$ python3 -q
>>> import numpy as np
>>> from numpy import linalg as LA
>>> np.set_printoptions(precision=3, suppress=True, linewidth=200)
>>> feats = np.array([[26, 13, -4, -14, 5, -9],
...     [13, 22, 7, 1, 11, 1],
...     [-4, 7, 11, 6, -1, 2],
...     [-14, 1, 6, 23, 1, 16],
...     [5, 11, -1, 1, 18, 12],
...     [-9, 1, 2, 16, 12, 24]])
>>> left, sv, Vh = LA.svd(feats)
>>> print(sv.round(3) + 0)
[52.655 41.424 18.821  7.508  3.591  0.   ]
>>> print(np.argmax(sv[:-1] / (sv[1:] + 1e-6)) + 1)
5
>>> out = left[:, :5] @ np.diag(sv[:5]) @ Vh[:5]
>>> print(LA.matrix_rank(out))
5
>>> print(np.round(LA.norm(feats - out) / LA.norm(feats), 3))
0.0
>>> print(round(np.abs(feats - out).max(), 3))
0.0
>>> w, V = LA.eigh(feats)
>>> x = np.array([-7, 0, 2, 9, -2, 1])
>>> print((np.sign(V[:, -1].round(6)) == np.sign(V[0, -1].round(6))).astype(int))
[1 1 0 0 0 0]
>>> print(x @ feats @ x)
5855
>>> print(np.abs(feats).sum(axis=1).max(), round(float(np.abs(w).max()), 3))
71 52.655
>>> left, sv, Vh = LA.svd(feats, full_matrices=False)
>>> print((sv > 1e-8).sum())
5
>>> print(round(np.sqrt((sv ** 2).sum()), 3), np.round(LA.norm(feats), 3))
70.086 70.086
>>> print(np.allclose(left * sv @ Vh, feats))
True
>>> print(np.cumsum(sv ** 2) / np.sum(sv ** 2))
[0.564 0.914 0.986 0.997 1.    1.   ]
>>> print(np.abs(Vh[0]))
[0.568 0.147 0.138 0.584 0.071 0.539]
>>> print(np.round(sv / sv[0], 3) + 0)
[1.    0.787 0.357 0.143 0.068 0.   ]
>>> print(np.round(left.T @ left, 3) + 0)
[[1. 0. 0. 0. 0. 0.]
 [0. 1. 0. 0. 0. 0.]
 [0. 0. 1. 0. 0. 0.]
 [0. 0. 0. 1. 0. 0.]
 [0. 0. 0. 0. 1. 0.]
 [0. 0. 0. 0. 0. 1.]]
>>> print(left.shape, sv.shape, Vh.shape)
(6, 6) (6,) (6, 6)
>>> print(sv.round(3) + 0)
[52.655 41.424 18.821  7.508  3.591  0.   ]
>>> print(np.abs(left[:, 0]).round(6).argmax())
3
>>> m1 = np.load("block18.npy")
>>> print(m1)
[[ 15.  -2.  -2.  -3.]
 [ 14.   4.  -4.  -6.]
 [ 14.   8.  -5.  -9.]
 [ 14.   8.   2. -16.]]
>>> left, sv, Vh = LA.svd(m1)
>>> print(np.argmax(sv[:-1] / (sv[1:] + 1e-6)) + 1)
3
>>> out = left[:, :3] @ np.diag(sv[:3]) @ Vh[:3]
>>> print(np.round(np.abs(m1 - out).max(), 3))
0.045
>>> print(LA.matrix_rank(out))
3
>>> print(round(float(LA.norm(m1 - out) / LA.norm(m1)), 3))
0.003
>>> print(LA.matrix_rank(m1, rtol=0.05))
3
>>> w, V = LA.eig(m1)
>>> print(np.sort(LA.eigvals(LA.inv(m1))))
[-0.25  -0.143  0.125  1.   ]
>>> print(np.sort(LA.eigvals(m1 @ m1)))
[ 1. 16. 49. 64.]
>>> print(round(np.prod(w), 3))
224.0
>>> print(np.round(m1 @ V[:, 0] - w[0] * V[:, 0], 3) + 0)
[0. 0. 0. 0.]
>>> r0 = np.array([7, -7, -3, 5, -5, 5, 1])
>>> v = np.array([0, -3, 3, 1, -3, -2, 2, 1, 2, -1, -3, 3, -2])
>>> K = r0[:, None] + v[None, :]
>>> print(K)
[[  7   4  10   8   4   5   9   8   9   6   4  10   5]
 [ -7 -10  -4  -6 -10  -9  -5  -6  -5  -8 -10  -4  -9]
 [ -3  -6   0  -2  -6  -5  -1  -2  -1  -4  -6   0  -5]
 [  5   2   8   6   2   3   7   6   7   4   2   8   3]
 [ -5  -8  -2  -4  -8  -7  -3  -4  -3  -6  -8  -2  -7]
 [  5   2   8   6   2   3   7   6   7   4   2   8   3]
 [  1  -2   4   2  -2  -1   3   2   3   0  -2   4  -1]]
>>> out = K / np.sqrt((K ** 2).mean(axis=1, keepdims=True))
>>> print(LA.matrix_rank(K - K.mean(axis=1, keepdims=True)))
1
>>> print(LA.matrix_rank(out) == LA.matrix_rank(K))
True
>>> print(out[1])
[-0.935 -1.335 -0.534 -0.801 -1.335 -1.202 -0.668 -0.801 -0.668 -1.068 -1.335 -0.534 -1.202]
>>> print(K - K.mean(axis=1, keepdims=True))
[[ 0.154 -2.846  3.154  1.154 -2.846 -1.846  2.154  1.154  2.154 -0.846 -2.846  3.154 -1.846]
 [ 0.154 -2.846  3.154  1.154 -2.846 -1.846  2.154  1.154  2.154 -0.846 -2.846  3.154 -1.846]
 [ 0.154 -2.846  3.154  1.154 -2.846 -1.846  2.154  1.154  2.154 -0.846 -2.846  3.154 -1.846]
 [ 0.154 -2.846  3.154  1.154 -2.846 -1.846  2.154  1.154  2.154 -0.846 -2.846  3.154 -1.846]
 [ 0.154 -2.846  3.154  1.154 -2.846 -1.846  2.154  1.154  2.154 -0.846 -2.846  3.154 -1.846]
 [ 0.154 -2.846  3.154  1.154 -2.846 -1.846  2.154  1.154  2.154 -0.846 -2.846  3.154 -1.846]
 [ 0.154 -2.846  3.154  1.154 -2.846 -1.846  2.154  1.154  2.154 -0.846 -2.846  3.154 -1.846]]
>>> print(LA.norm(out, axis=1))
[3.606 3.606 3.606 3.606 3.606 3.606 3.606]
>>> left, sv, Vh = LA.svd(K)
>>> print(np.argmax(sv[:-1] / (sv[1:] + 1e-6)) + 1)
2
>>> out = left[:, :2] @ np.diag(sv[:2]) @ Vh[:2]
>>> print(out.round(3) + 0)
[[  7.   4.  10.   8.   4.   5.   9.   8.   9.   6.   4.  10.   5.]
 [ -7. -10.  -4.  -6. -10.  -9.  -5.  -6.  -5.  -8. -10.  -4.  -9.]
 [ -3.  -6.   0.  -2.  -6.  -5.  -1.  -2.  -1.  -4.  -6.   0.  -5.]
 [  5.   2.   8.   6.   2.   3.   7.   6.   7.   4.   2.   8.   3.]
 [ -5.  -8.  -2.  -4.  -8.  -7.  -3.  -4.  -3.  -6.  -8.  -2.  -7.]
 [  5.   2.   8.   6.   2.   3.   7.   6.   7.   4.   2.   8.   3.]
 [  1.  -2.   4.   2.  -2.  -1.   3.   2.   3.   0.  -2.   4.  -1.]]
>>> print(round(LA.norm(K - out) / LA.norm(K), 3))
0.0
>>> print(LA.matrix_rank(K, rtol=0.05))
2
>>> print(round(float(np.abs(K - out).max()), 3))
0.0
>>> def softmax(z):
...     e = np.exp(z - z.max(axis=-1, keepdims=True))
...     return e / e.sum(axis=-1, keepdims=True)
... 
>>> print(softmax(K[5] + 3))
[0.016 0.001 0.323 0.044 0.001 0.002 0.119 0.044 0.119 0.006 0.001 0.323 0.002]
>>> print(softmax(K[5]))
[0.016 0.001 0.323 0.044 0.001 0.002 0.119 0.044 0.119 0.006 0.001 0.323 0.002]
>>> print(np.round(softmax(10 * K[5]), 3) + 0)
[0.  0.  0.5 0.  0.  0.  0.  0.  0.  0.  0.  0.5 0. ]
>>> S = K @ K.T / np.sqrt(13)
>>> print(softmax(S).round(6).argmax(axis=1))
[0 1 1 0 1 0 0]
>>> print(softmax(S)[5] @ K)
[ 7.  4. 10.  8.  4.  5.  9.  8.  9.  6.  4. 10.  5.]
>>> T = np.stack([K, 3 * K, K[::-1]])
>>> print(LA.matrix_rank(T))
[2 2 2]
>>> print(LA.norm(T, axis=(1, 2)))
[ 53.057 159.17   53.057]
>>> print(T.sum(axis=0))
[[ 29  14  44  34  14  19  39  34  39  24  14  44  19]
 [-23 -38  -8 -18 -38 -33 -13 -18 -13 -28 -38  -8 -33]
 [-17 -32  -2 -12 -32 -27  -7 -12  -7 -22 -32  -2 -27]
 [ 25  10  40  30  10  15  35  30  35  20  10  40  15]
 [-23 -38  -8 -18 -38 -33 -13 -18 -13 -28 -38  -8 -33]
 [ 13  -2  28  18  -2   3  23  18  23   8  -2  28   3]
 [ 11  -4  26  16  -4   1  21  16  21   6  -4  26   1]]
>>> print((T @ K.T).shape)
(3, 7, 7)
